$ python3 -q
>>> import numpy as np
>>> np.set_printoptions(suppress=True, linewidth=200)
>>> W0 = np.load("w.npy")
>>> W0
array([[5, 0, 0, 0, 0, 0, 0, 0],
       [1, 0, 0, 0, 0, 0, 0, 0],
       [3, 2, 4, 0, 0, 0, 0, 0],
       [4, 2, 1, 0, 0, 0, 0, 0],
       [5, 3, 2, 3, 3, 0, 0, 0],
       [4, 2, 3, 2, 3, 5, 0, 0],
       [4, 2, 2, 5, 5, 0, 3, 0],
       [1, 4, 5, 4, 5, 1, 4, 0]])
>>> left, sv, Vt = np.linalg.svd(W0)
>>> np.argmax(sv[:-1] / (sv[1:] + 1e-6)) + 1
np.int64(7)
>>> out = left[:, :7] @ np.diag(sv[:7]) @ Vt[:7]
>>> np.round(np.linalg.norm(W0 - out, 2), 2), sv[7]
(np.float64(0.0), np.float64(0.0))
>>> np.round(np.abs(W0 - out).max(), 2)
np.float64(0.0)
>>> round(np.linalg.norm(W0 - out) / np.linalg.norm(W0), 2)
np.float64(0.0)
>>> np.linalg.matrix_rank(out)
np.int64(7)
>>> np.linalg.matrix_rank(W0 - W0[0, 0] * np.eye(8))
np.int64(7)
>>> [int(np.linalg.matrix_rank(np.linalg.matrix_power(W0, p))) for p in range(1, 9)]
[7, 6, 5, 5, 5, 5, 5, 5]
>>> W0 @ W0
array([[25,  0,  0,  0,  0,  0,  0,  0],
       [ 5,  0,  0,  0,  0,  0,  0,  0],
       [29,  8, 16,  0,  0,  0,  0,  0],
       [25,  2,  4,  0,  0,  0,  0,  0],
       [61, 19, 17,  9,  9,  0,  0,  0],
       [74, 29, 35, 19, 24, 25,  0,  0],
       [85, 35, 29, 30, 30,  0,  9,  0],
       [85, 43, 45, 37, 38,  5, 12,  0]])
>>> M = np.load("arr.npy")
>>> M
array([[3., 2., 2., 0., 0., 0., 0., 0., 0., 0., 2.],
       [2., 3., 2., 0., 0., 0., 0., 0., 0., 0., 2.],
       [2., 2., 3., 0., 0., 0., 0., 0., 0., 0., 2.],
       [0., 0., 0., 3., 2., 0., 0., 2., 0., 0., 0.],
       [0., 0., 0., 2., 3., 0., 0., 2., 0., 0., 0.],
       [0., 0., 0., 0., 0., 3., 2., 0., 2., 2., 0.],
       [0., 0., 0., 0., 0., 2., 3., 0., 2., 2., 0.],
       [0., 0., 0., 2., 2., 0., 0., 3., 0., 0., 0.],
       [0., 0., 0., 0., 0., 2., 2., 0., 3., 2., 0.],
       [0., 0., 0., 0., 0., 2., 2., 0., 2., 3., 0.],
       [2., 2., 2., 0., 0., 0., 0., 0., 0., 0., 3.]])
>>> # 3 blocks once reordered
>>> w, evecs = np.linalg.eigh(M)
>>> w.round(2)
array([1., 1., 1., 1., 1., 1., 1., 1., 7., 9., 9.])
>>> (w > 1e-8).sum(), (w < -1e-8).sum()
(np.int64(11), np.int64(0))
>>> x0 = np.ones(11)
>>> for _ in range(3):
...     x0 = M @ x0
...     x0 /= np.linalg.norm(x0)
...     print(round(x0 @ M @ x0, 2))
... 
8.63
8.76
8.85
>>> x0.round(2)
array([0.34, 0.34, 0.34, 0.16, 0.16, 0.34, 0.34, 0.16, 0.34, 0.34, 0.34])
>>> round(np.linalg.eigvalsh(M)[-1], 2)
np.float64(9.0)
>>> rng = np.random.default_rng(8)
>>> idx = rng.permutation(11)
>>> idx
array([ 7,  3,  8,  0,  1,  9,  6, 10,  5,  2,  4])
>>> out = M[idx][:, idx]
>>> np.allclose(out, M)
False
>>> round(np.linalg.det(out), 2), round(np.linalg.det(M[idx]), 2)
(np.float64(567.0), np.float64(567.0))
>>> np.trace(out)
np.float64(33.0)
>>> np.diag(out)
array([3., 3., 3., 3., 3., 3., 3., 3., 3., 3., 3.])
>>> np.round(np.sort(np.abs(np.linalg.eigvals(out))), 2)
array([1., 1., 1., 1., 1., 1., 1., 1., 7., 9., 9.])
>>> ang = np.radians(180)
>>> r_ = np.eye(11)
>>> r_[0, 0] = r_[4, 4] = np.cos(ang)
>>> r_[0, 4], r_[4, 0] = -np.sin(ang), np.sin(ang)
>>> r_.round(2) + 0
array([[-1.,  0.,  0.,  0.,  0.,  0.,  0.,  0.,  0.,  0.,  0.],
       [ 0.,  1.,  0.,  0.,  0.,  0.,  0.,  0.,  0.,  0.,  0.],
       [ 0.,  0.,  1.,  0.,  0.,  0.,  0.,  0.,  0.,  0.,  0.],
       [ 0.,  0.,  0.,  1.,  0.,  0.,  0.,  0.,  0.,  0.,  0.],
       [ 0.,  0.,  0.,  0., -1.,  0.,  0.,  0.,  0.,  0.,  0.],
       [ 0.,  0.,  0.,  0.,  0.,  1.,  0.,  0.,  0.,  0.,  0.],
       [ 0.,  0.,  0.,  0.,  0.,  0.,  1.,  0.,  0.,  0.,  0.],
       [ 0.,  0.,  0.,  0.,  0.,  0.,  0.,  1.,  0.,  0.,  0.],
       [ 0.,  0.,  0.,  0.,  0.,  0.,  0.,  0.,  1.,  0.,  0.],
       [ 0.,  0.,  0.,  0.,  0.,  0.,  0.,  0.,  0.,  1.,  0.],
       [ 0.,  0.,  0.,  0.,  0.,  0.,  0.,  0.,  0.,  0.,  1.]])
>>> out = M @ r_.T
>>> out.round(2) + 0
array([[-3.,  2.,  2.,  0.,  0.,  0.,  0.,  0.,  0.,  0.,  2.],
       [-2.,  3.,  2.,  0.,  0.,  0.,  0.,  0.,  0.,  0.,  2.],
       [-2.,  2.,  3.,  0.,  0.,  0.,  0.,  0.,  0.,  0.,  2.],
       [ 0.,  0.,  0.,  3., -2.,  0.,  0.,  2.,  0.,  0.,  0.],
       [ 0.,  0.,  0.,  2., -3.,  0.,  0.,  2.,  0.,  0.,  0.],
       [ 0.,  0.,  0.,  0.,  0.,  3.,  2.,  0.,  2.,  2.,  0.],
       [ 0.,  0.,  0.,  0.,  0.,  2.,  3.,  0.,  2.,  2.,  0.],
       [ 0.,  0.,  0.,  2., -2.,  0.,  0.,  3.,  0.,  0.,  0.],
       [ 0.,  0.,  0.,  0.,  0.,  2.,  2.,  0.,  3.,  2.,  0.],
       [ 0.,  0.,  0.,  0.,  0.,  2.,  2.,  0.,  2.,  3.,  0.],
       [-2.,  2.,  2.,  0.,  0.,  0.,  0.,  0.,  0.,  0.,  3.]])
>>> np.round(np.linalg.svd(M, compute_uv=False), 2), np.round(np.linalg.svd(out, compute_uv=False), 2)
(array([9., 9., 7., 1., 1., 1., 1., 1., 1., 1., 1.]), array([9., 9., 7., 1., 1., 1., 1., 1., 1., 1., 1.]))
>>> X = np.load("m.npy")
>>> X
array([[3, 3, 0, 0, 0, 0],
       [1, 1, 0, 0, 0, 0],
       [0, 2, 0, 0, 0, 0],
       [0, 0, 3, 3, 0, 0],
       [0, 0, 1, 1, 0, 0],
       [0, 0, 0, 2, 0, 0],
       [0, 0, 0, 0, 3, 3],
       [0, 0, 0, 0, 1, 1],
       [0, 0, 0, 0, 0, 2]])
>>> out = np.c_[X[:, :1] @ np.array([[-3]]), np.array([-2, -1, -1, 0, 1, -3, -3, 1, 2])]
>>> out
array([[-9, -2],
       [-3, -1],
       [ 0, -1],
       [ 0,  0],
       [ 0,  1],
       [ 0, -3],
       [ 0, -3],
       [ 0,  1],
       [ 0,  2]])
>>> np.round(np.linalg.norm(np.linalg.qr(X)[0].T @ out, axis=0) ** 2 / ((out ** 2).sum(axis=0) + 1e-12), 2)
array([1.  , 0.85])
>>> np.round(np.linalg.lstsq(X, out[:, 0])[0], 2) + 0
array([-3.,  0.,  0.,  0.,  0.,  0.])
>>> np.round(np.linalg.norm(out - X @ np.linalg.lstsq(X, out)[0], axis=0), 2) + 0
array([0.  , 2.14])
>>> np.linalg.matrix_rank(out)
np.int64(2)
>>> w1 = np.array([[0, 2, 4, 3, 5, 5], [6, 0, 1, 5, 5, 5]])
>>> beta = np.array([3, 5, 2, 4, 4, 1])
>>> H = np.maximum(out @ w1 + beta, 0)
>>> np.linalg.matrix_rank(H)
np.int64(4)
>>> (H > 0).astype(int)
array([[0, 0, 0, 0, 0, 0],
       [0, 0, 0, 0, 0, 0],
       [0, 1, 1, 0, 0, 0],
       [1, 1, 1, 1, 1, 1],
       [1, 1, 1, 1, 1, 1],
       [0, 1, 0, 0, 0, 0],
       [0, 1, 0, 0, 0, 0],
       [1, 1, 1, 1, 1, 1],
       [1, 1, 1, 1, 1, 1]])
>>> W2 = np.array([[2, 8, 4], [9, 3, 5], [0, 1, 4], [8, 0, 6], [8, 6, 2], [5, 6, 4]])
>>> H @ W2
array([[  0,   0,   0],
       [  0,   0,   0],
       [ 45,  16,  29],
       [120,  71,  81],
       [237, 180, 169],
       [ 45,  15,  25],
       [ 45,  15,  25],
       [237, 180, 169],
       [354, 289, 257]])
>>> (H @ W2).round(6).argmax(axis=1)
array([0, 0, 0, 0, 0, 0, 0, 0, 0])
>>> mat = np.load("x.npy")
>>> mat
array([[-3.,  4.,  0.,  0.,  0.,  0.,  0.,  0.,  0.,  0.,  0.,  0.],
       [ 4.,  1.,  4.,  0.,  0.,  0.,  0.,  0.,  0.,  0.,  0.,  0.],
       [ 0.,  4., -3.,  4.,  0.,  0.,  0.,  0.,  0.,  0.,  0.,  0.],
       [ 0.,  0.,  4.,  2.,  4.,  0.,  0.,  0.,  0.,  0.,  0.,  0.],
       [ 0.,  0.,  0.,  4.,  1.,  4.,  0.,  0.,  0.,  0.,  0.,  0.],
       [ 0.,  0.,  0.,  0.,  4., -1.,  4.,  0.,  0.,  0.,  0.,  0.],
       [ 0.,  0.,  0.,  0.,  0.,  4.,  1.,  4.,  0.,  0.,  0.,  0.],
       [ 0.,  0.,  0.,  0.,  0.,  0.,  4., -1.,  4.,  0.,  0.,  0.],
       [ 0.,  0.,  0.,  0.,  0.,  0.,  0.,  4., -2.,  4.,  0.,  0.],
       [ 0.,  0.,  0.,  0.,  0.,  0.,  0.,  0.,  4.,  3.,  4.,  0.],
       [ 0.,  0.,  0.,  0.,  0.,  0.,  0.,  0.,  0.,  4., -2.,  4.],
       [ 0.,  0.,  0.,  0.,  0.,  0.,  0.,  0.,  0.,  0.,  4.,  2.]])
>>> M @ M
array([[21., 20., 20.,  0.,  0.,  0.,  0.,  0.,  0.,  0., 20.],
       [20., 21., 20.,  0.,  0.,  0.,  0.,  0.,  0.,  0., 20.],
       [20., 20., 21.,  0.,  0.,  0.,  0.,  0.,  0.,  0., 20.],
       [ 0.,  0.,  0., 17., 16.,  0.,  0., 16.,  0.,  0.,  0.],
       [ 0.,  0.,  0., 16., 17.,  0.,  0., 16.,  0.,  0.,  0.],
       [ 0.,  0.,  0.,  0.,  0., 21., 20.,  0., 20., 20.,  0.],
       [ 0.,  0.,  0.,  0.,  0., 20., 21.,  0., 20., 20.,  0.],
       [ 0.,  0.,  0., 16., 16.,  0.,  0., 17.,  0.,  0.,  0.],
       [ 0.,  0.,  0.,  0.,  0., 20., 20.,  0., 21., 20.,  0.],
       [ 0.,  0.,  0.,  0.,  0., 20., 20.,  0., 20., 21.,  0.],
       [20., 20., 20.,  0.,  0.,  0.,  0.,  0.,  0.,  0., 21.]])
>>> M.inv()
Traceback (most recent call last):
  File "<python-input-60>", line 1, in <module>
    M.inv()
    ^^^^^
AttributeError: 'numpy.ndarray' object has no attribute 'inv'
>>> np.trace(M)
np.float64(33.0)
>>> assert M == M.T
Traceback (most recent call last):
  File "<python-input-62>", line 1, in <module>
    assert M == M.T
           ^^^^^^^^
ValueError: The truth value of an array with more than one element is ambiguous. Use a.any() or a.all()
>>> np.allclose(M @ M.T, M.T @ M)
True
>>> F = np.load("case3.npy")
>>> F
array([[-1., -1.,  2., -2., -2.,  0.,  2., -2.,  0.,  0.,  0.,  0.],
       [-2., -1.,  1.,  0., -1.,  1.,  1.,  1.,  0.,  0.,  0.,  0.],
       [ 0., -2.,  0., -2.,  2.,  1., -1., -2.,  0.,  0.,  0.,  0.],
       [-2.,  0., -2.,  0., -1., -1., -2.,  0.,  0.,  0.,  0.,  0.],
       [ 2., -2.,  1., -1., -2.,  0., -2., -1.,  0.,  0.,  0.,  0.],
       [-2.,  2.,  2.,  0.,  1., -1.,  2., -2.,  0.,  0.,  0.,  0.],
       [ 2.,  1., -1.,  1.,  2., -1., -2.,  2.,  0.,  0.,  0.,  0.],
       [ 2.,  0., -2.,  1.,  0.,  1., -2., -2.,  0.,  0.,  0.,  0.],
       [ 0.,  0.,  0.,  0.,  0.,  0.,  0.,  0.,  0.,  2., -2., -1.],
       [ 0.,  0.,  0.,  0.,  0.,  0.,  0.,  0.,  2.,  1., -1.,  0.],
       [ 0.,  0.,  0.,  0.,  0.,  0.,  0.,  0., -1., -2.,  2., -2.],
       [ 0.,  0.,  0.,  0.,  0.,  0.,  0.,  0., -1.,  1.,  2.,  2.]])
>>> assert F == F.T
Traceback (most recent call last):
  File "<python-input-66>", line 1, in <module>
    assert F == F.T
           ^^^^^^^^
ValueError: The truth value of an array with more than one element is ambiguous. Use a.any() or a.all()
>>> F @ F
array([[  3.,   4.,   1.,   0.,  17.,  -1.,   3.,   7.,   0.,   0.,   0.,   0.],
       [  4.,   6.,  -7.,   5.,  12.,  -1.,  -6.,   0.,   0.,   0.,   0.,   0.],
       [  4.,  -1.,  11.,  -5.,  -1.,  -2.,   6.,  -4.,   0.,   0.,   0.,   0.],
       [ -2.,   4.,  -5.,   7.,  -3.,   1.,   2.,   7.,   0.,   0.,   0.,   0.],
       [ -6.,   0.,   6.,  -7.,   1.,   1.,  13.,  -8.,   0.,   0.,   0.,   0.],
       [  2.,  -6.,  -1.,  -1.,   7.,   1.,  -8.,  11.,   0.,   0.,   0.,   0.],
       [  0.,  -9.,   1.,  -4., -17.,   4.,  -2.,  -9.,   0.,   0.,   0.,   0.],
       [-14.,   2.,  10.,  -4., -12.,  -4.,  14.,  -2.,   0.,   0.,   0.,   0.],
       [  0.,   0.,   0.,   0.,   0.,   0.,   0.,   0.,   7.,   5.,  -8.,   2.],
       [  0.,   0.,   0.,   0.,   0.,   0.,   0.,   0.,   3.,   7.,  -7.,   0.],
       [  0.,   0.,   0.,   0.,   0.,   0.,   0.,   0.,  -4., -10.,   4.,  -7.],
       [  0.,   0.,   0.,   0.,   0.,   0.,   0.,   0.,  -2.,  -3.,   9.,   1.]])
>>> np.linalg.determinant(F)
Traceback (most recent call last):
  File "<python-input-68>", line 1, in <module>
    np.linalg.determinant(F)
    ^^^^^^^^^^^^^^^^^^^^^
AttributeError: module 'numpy.linalg' has no attribute 'determinant'
>>> np.allclose(F, F.T)
False
>>> round(np.abs(np.linalg.eigvals(F)).max(), 2)
np.float64(4.9)
